$ ipython --no-banner

In [1]: import numpy as np

In [2]: np.set_printoptions(precision=3, suppress=True, linewidth=120, floatmode="fixed")

In [3]: tidy = lambda a: np.round(a, 3) + 0

In [4]: F = np.array([[19, -2, -9, -3, 3, 15],
   ...:     [-2, 27, 10, -6, -18, 7],
   ...:     [-9, 10, 14, 9, -1, 0],
   ...:     [-3, -6, 9, 27, 15, 3],
   ...:     [3, -18, -1, 15, 23, -3],
   ...:     [15, 7, 0, 3, -3, 21]])

In [5]: Uu, sv, vt = np.linalg.svd(F)

In [6]: np.argmax(sv[:-1] / (sv[1:] + 1e-6)) + 1
Out[6]: np.int64(5)

In [7]: B = Uu[:, :5] @ np.diag(sv[:5]) @ vt[:5]

In [8]: tidy(np.linalg.norm(F - B) / np.linalg.norm(F))
Out[8]: np.float64(0.0)

In [9]: tidy(np.linalg.norm(F - B, 2)), tidy(sv[5])
Out[9]: (np.float64(0.0), np.float64(0.0))

In [10]: np.linalg.matrix_rank(F, rtol=0.05)
Out[10]: np.int64(5)

In [11]: f, r1 = F[5], F[0]

In [12]: f @ f
Out[12]: np.int64(733)

In [13]: p = (f @ r1) / (f @ f) * f

In [14]: tidy(r1 - p)
Out[14]: array([ 7.377, -7.424, -9.000, -5.325,  5.325, -1.273])

In [15]: tidy(np.linalg.norm(f + r1) ** 2 + np.linalg.norm(f - r1) ** 2)
Out[15]: np.float64(2844.0)

In [16]: np.linalg.matrix_rank(np.outer(f, r1))
Out[16]: np.int64(1)

In [17]: tidy(p)
Out[17]: array([11.623,  5.424,  0.000,  2.325, -2.325, 16.273])

In [18]: evals, evecs = np.linalg.eigh(F)

In [19]: x = np.array([1, 3, 2, 0, 1, 1])

In [20]: np.abs(F).sum(axis=1).max(), tidy(np.abs(evals).max())
Out[20]: (np.int64(70), np.float64(52.705))

In [21]: tidy(evecs * np.abs(evals) @ evecs.T)
Out[21]: 
array([[ 19.000,  -2.000,  -9.000,  -3.000,   3.000,  15.000],
       [ -2.000,  27.000,  10.000,  -6.000, -18.000,   7.000],
       [ -9.000,  10.000,  14.000,   9.000,  -1.000,   0.000],
       [ -3.000,  -6.000,   9.000,  27.000,  15.000,   3.000],
       [  3.000, -18.000,  -1.000,  15.000,  23.000,  -3.000],
       [ 15.000,   7.000,   0.000,   3.000,  -3.000,  21.000]])
